In [1]: import numpy as np

In [2]: np.set_printoptions(precision=3, suppress=True, linewidth=100)

In [3]: J = np.loadtxt("w.csv", delimiter=",")

In [4]: print(J)
[[ 0.  0.  0.  0.  0.  0.  0. -3.  0.  0.]
 [ 0.  0.  0.  0.  0.  0.  0.  0.  0.  0.]
 [-5.  0.  0.  0.  0.  0.  0.  0.  0.  0.]
 [ 0.  0.  0.  0.  0. -3.  0.  0.  0.  0.]
 [ 0.  0.  0.  0.  0.  0. -1.  0.  0.  0.]
 [ 0.  4.  0.  0.  0.  0.  0.  0.  0.  0.]
 [ 0.  0.  0.  0.  0.  0.  0.  0. -3.  0.]
 [ 0.  0.  0.  0.  0.  0.  0.  0.  0. -9.]
 [ 0.  0.  0.  0. -6.  0.  0.  0.  0.  0.]
 [ 0.  0.  0. -8.  0.  0.  0.  0.  0.  0.]]

In [5]: print(J @ J)
[[  0.   0.   0.   0.   0.   0.   0.   0.   0.  27.]
 [  0.   0.   0.   0.   0.   0.   0.   0.   0.   0.]
 [  0.   0.   0.   0.   0.   0.   0.  15.   0.   0.]
 [  0. -12.   0.   0.   0.   0.   0.   0.   0.   0.]
 [  0.   0.   0.   0.   0.   0.   0.   0.   3.   0.]
 [  0.   0.   0.   0.   0.   0.   0.   0.   0.   0.]
 [  0.   0.   0.   0.  18.   0.   0.   0.   0.   0.]
 [  0.   0.   0.  72.   0.   0.   0.   0.   0.   0.]
 [  0.   0.   0.   0.   0.   0.   6.   0.   0.   0.]
 [  0.   0.   0.   0.   0.  24.   0.   0.   0.   0.]]

In [6]: print(np.flatnonzero(np.linalg.matrix_power((J != 0) + (J.T != 0) + np.eye(10), 10)[2]))
[0 1 2 3 5 7 9]

In [7]: print(np.linalg.lstsq(J[:-1].T, J[-1])[2])
8

In [8]: np.linalg.inv(J)
LinAlgError: Singular matrix


In [9]: print([round(float(x), 3) for x in np.linalg.svd(J, compute_uv=False)[:3]])
[9.0, 8.0, 6.0]

In [10]: def softmax(z):
    ...:     e = np.exp(z - z.max(axis=-1, keepdims=True))
    ...:     return e / e.sum(axis=-1, keepdims=True)
    ...: 

In [11]: print(softmax(J).sum(axis=1))
[1. 1. 1. 1. 1. 1. 1. 1. 1. 1.]

In [12]: print(np.round(softmax(10 * J[7]), 3) + 0)
[0.111 0.111 0.111 0.111 0.111 0.111 0.111 0.111 0.111 0.   ]

In [13]: att = J @ J.T / np.sqrt(10)

In [14]: print(softmax(att).round(6).argmax(axis=1))
[0 0 2 3 4 5 6 7 8 9]

In [15]: M = np.load("dump.npy")

In [16]: print(M)
[[-1 -1  2  0 -4 -2  0  0]
 [-2  0 -2  3 -5 -3  2  4]
 [ 0  0  0  0  0  0  0  0]
 [ 2 -1  0  2 -4 -2  0  2]
 [-1 -1  3 -3 -7  0  1  0]
 [ 0  0  0  0  0  0  0  0]
 [-3  1 -1  0 -2 -2  3  3]
 [-1 -1  1 -1 -3 -1  2  1]
 [ 1  2  4  1 -4 -1 -3 -3]
 [ 0  0  0  0  0  0  0  0]
 [ 1  0  2  0 -2 -2 -1  0]
 [-1 -2  2 -4 -5 -1  1  1]
 [-1  2 -3  4 -3  0  2  3]
 [ 2 -1  0  2 -4 -2  0  2]
 [ 1  0 -1  2 -2  0 -1  0]]

In [17]: r0 = np.array([2, 3])

In [18]: print(np.convolve(M[7], r0))
[ -2  -5  -1   1  -9 -11   1   8   3]

In [19]: print(np.array([np.convolve(row, r0, "same") for row in M]))
[[ -2  -5   1   6  -8 -16  -6   0]
 [ -4  -6  -4   0  -1 -21  -5  14]
 [  0   0   0   0   0   0   0   0]
 [  4   4  -3   4  -2 -16  -6   4]
 [ -2  -5   3   3 -23 -21   2   3]
 [  0   0   0   0   0   0   0   0]
 [ -6  -7   1  -3  -4 -10   0  15]
 [ -2  -5  -1   1  -9 -11   1   8]
 [  2   7  14  14  -5 -14  -9 -15]
 [  0   0   0   0   0   0   0   0]
 [  2   3   4   6  -4 -10  -8  -3]
 [ -2  -7  -2  -2 -22 -17  -1   5]
 [ -2   1   0  -1   6  -9   4  12]
 [  4   4  -3   4  -2 -16  -6   4]
 [  2   3  -2   1   2  -6  -2  -3]]

In [20]: print(np.cross(M[7, :3], M[13, :3]))
[1 2 3]

In [21]: x0 = np.array([2, -2, -2, 3, 3, -2, 0, -1])

In [22]: y = M @ x0

In [23]: print(np.round(np.linalg.lstsq(M, y)[0], 3) + 0)
[ 2. -2. -2.  3.  3. -2.  0. -1.]

In [24]: rng = np.random.default_rng(46)

In [25]: y = y + 0.3 * rng.normal(size=15)

In [26]: print(y)
[-12.151  -3.635  -0.081   2.219 -36.351  -0.429 -11.007 -13.134 -13.974   0.158  -3.905 -28.107
  -0.279   1.684   4.071]

In [27]: c, *_ = np.linalg.lstsq(M, y)

In [28]: print([round(float(np.linalg.norm(np.linalg.solve(M.T @ M + lam * np.eye(8), M.T @ y))), 2) for lam in (0, 1, 10, 100)])
[6.01, 5.4, 4.43, 2.46]

In [29]: feats = np.load("arr.npy")

In [30]: print(feats)
[[0 2 0 0 0 0 0 0 0 0 0 0 0 0]
 [0 0 0 0 0 0 0 0 0 0 1 0 0 0]
 [3 0 0 0 0 0 0 0 0 0 0 0 0 0]
 [0 0 0 0 0 0 0 0 0 0 0 0 0 2]
 [0 0 0 0 0 0 0 0 2 0 0 0 0 0]
 [0 0 0 0 0 0 0 0 0 0 0 0 0 0]
 [0 0 0 3 0 0 0 0 0 0 0 0 0 0]
 [0 0 0 0 0 0 0 0 0 0 0 0 0 0]
 [0 0 0 0 0 0 0 0 0 3 0 0 0 0]
 [0 0 0 0 3 0 0 0 0 0 0 0 0 0]
 [0 0 2 0 0 0 0 0 0 0 0 0 0 0]
 [0 0 0 0 0 0 0 3 0 0 0 0 0 0]
 [0 0 0 0 0 0 0 0 0 0 0 2 0 0]
 [0 0 0 0 0 0 0 0 0 0 0 0 0 0]]

In [31]: print(np.round(np.sort(np.linalg.eigvals(feats).real), 3) + 0)
[-1.861 -1.31  -1.31   0.     0.     0.     0.     0.     0.     0.     0.     0.     1.861  2.621]

In [32]: print(np.flatnonzero(np.linalg.matrix_power((feats != 0) + (feats.T != 0) + np.eye(14), 14)[1]))
[ 0  1  2 10]

In [33]: print(np.linalg.matrix_rank(feats, rtol=0.1))
11

In [34]: print([round(float(x), 3) for x in np.linalg.svd(feats, compute_uv=False)[:3]])
[3.0, 3.0, 3.0]

In [35]: print(np.argsort(-np.linalg.norm(feats, axis=0).round(6), kind="stable")[:3])
[0 3 4]

In [36]: print(np.round(np.linalg.norm(feats, 2) / np.linalg.norm(feats), 3))
0.369

In [37]: print(np.linalg.norm(feats, axis=0))
[3. 2. 2. 3. 3. 0. 0. 3. 2. 3. 1. 2. 0. 2.]

In [38]: print(feats[:, 0] @ feats[:, 3])
0

In [39]: print(np.abs(np.diag(np.linalg.qr(feats)[1])) > 1e-9)
[ True  True  True  True  True False False  True  True  True  True  True False False]

In [40]: print(np.linalg.lstsq(feats[:-1].T, feats[-1])[2])
11

In [41]: E = np.vander(np.arange(7) - 3, 4, increasing=True)

In [42]: print(E)
[[  1  -3   9 -27]
 [  1  -2   4  -8]
 [  1  -1   1  -1]
 [  1   0   0   0]
 [  1   1   1   1]
 [  1   2   4   8]
 [  1   3   9  27]]

In [43]: cov = E.T @ E

In [44]: print(np.allclose(cov, cov.T))
True

In [45]: print(np.linalg.matrix_rank(cov))
4

In [46]: print(np.trace(cov), (E ** 2).sum())
1819 1819

In [47]: print(np.linalg.svd(E, compute_uv=False) ** 2)
[1612.249  200.061    3.751    2.939]

In [48]: x0 = np.array([3, 2, -2, 0])

In [49]: h1 = np.maximum(E @ x0, 0)

In [50]: print(np.tanh(E @ x0))
[-1.    -1.    -0.762  0.995  0.995 -0.762 -1.   ]

In [51]: ang = np.deg2rad(36)

In [52]: K = np.eye(6)

In [53]: K[np.ix_([3, 4], [3, 4])] = [[np.cos(ang), -np.sin(ang)], [np.sin(ang), np.cos(ang)]]

In [54]: print(K)
[[ 1.     0.     0.     0.     0.     0.   ]
 [ 0.     1.     0.     0.     0.     0.   ]
 [ 0.     0.     1.     0.     0.     0.   ]
 [ 0.     0.     0.     0.809 -0.588  0.   ]
 [ 0.     0.     0.     0.588  0.809  0.   ]
 [ 0.     0.     0.     0.     0.     1.   ]]

In [55]: print(np.sort(np.linalg.eigvals(K).real))
[0.809 0.809 1.    1.    1.    1.   ]

In [56]: print((np.linalg.matrix_power((K != 0) + (K.T != 0) + np.eye(6), 6) > 0).astype(int))
[[1 0 0 0 0 0]
 [0 1 0 0 0 0]
 [0 0 1 0 0 0]
 [0 0 0 1 1 0]
 [0 0 0 1 1 0]
 [0 0 0 0 0 1]]

In [57]: print(np.flatnonzero(np.linalg.matrix_power((K != 0) + (K.T != 0) + np.eye(6), 6)[2]))
[2]

In [58]: print((K != 0).astype(int))
[[1 0 0 0 0 0]
 [0 1 0 0 0 0]
 [0 0 1 0 0 0]
 [0 0 0 1 1 0]
 [0 0 0 1 1 0]
 [0 0 0 0 0 1]]

In [59]: print(np.round(np.linalg.det(K), 3))
1.0

In [60]: print(np.round(K.T @ K, 3) + 0)
[[1. 0. 0. 0. 0. 0.]
 [0. 1. 0. 0. 0. 0.]
 [0. 0. 1. 0. 0. 0.]
 [0. 0. 0. 1. 0. 0.]
 [0. 0. 0. 0. 1. 0.]
 [0. 0. 0. 0. 0. 1.]]

In [61]: r0 = np.array([5, 2, 4, 3, 3, -5, 1]) + 0.5

In [62]: A = np.eye(7) - 2 * np.outer(r0, r0) / (r0 @ r0)

In [63]: print(A)
[[ 0.417 -0.265 -0.477 -0.371 -0.371  0.477 -0.159]
 [-0.265  0.88  -0.217 -0.169 -0.169  0.217 -0.072]
 [-0.477 -0.217  0.61  -0.304 -0.304  0.39  -0.13 ]
 [-0.371 -0.169 -0.304  0.764 -0.236  0.304 -0.101]
 [-0.371 -0.169 -0.304 -0.236  0.764  0.304 -0.101]
 [ 0.477  0.217  0.39   0.304  0.304  0.61   0.13 ]
 [-0.159 -0.072 -0.13  -0.101 -0.101  0.13   0.957]]

In [64]: x0 = np.array([1, 2, 1, 0, 2, 1, 1])

In [65]: h1 = np.maximum(A @ x0, 0)

In [66]: print(h1)
[0.    1.084 0.    0.    0.718 2.648 0.451]

In [67]: print(np.tanh(A @ x0))
[-0.768  0.795 -0.57  -0.857  0.616  0.99   0.422]

In [68]: print(A * (h1 > 1e-9)[:, None])
[[ 0.    -0.    -0.    -0.    -0.     0.    -0.   ]
 [-0.265  0.88  -0.217 -0.169 -0.169  0.217 -0.072]
 [-0.    -0.     0.    -0.    -0.     0.    -0.   ]
 [-0.    -0.    -0.     0.    -0.     0.    -0.   ]
 [-0.371 -0.169 -0.304 -0.236  0.764  0.304 -0.101]
 [ 0.477  0.217  0.39   0.304  0.304  0.61   0.13 ]
 [-0.159 -0.072 -0.13  -0.101 -0.101  0.13   0.957]]

In [69]: print(np.maximum(A @ x0, 0) - np.maximum(-A @ x0, 0))
[-1.014  1.084 -0.648 -1.282  0.718  2.648  0.451]
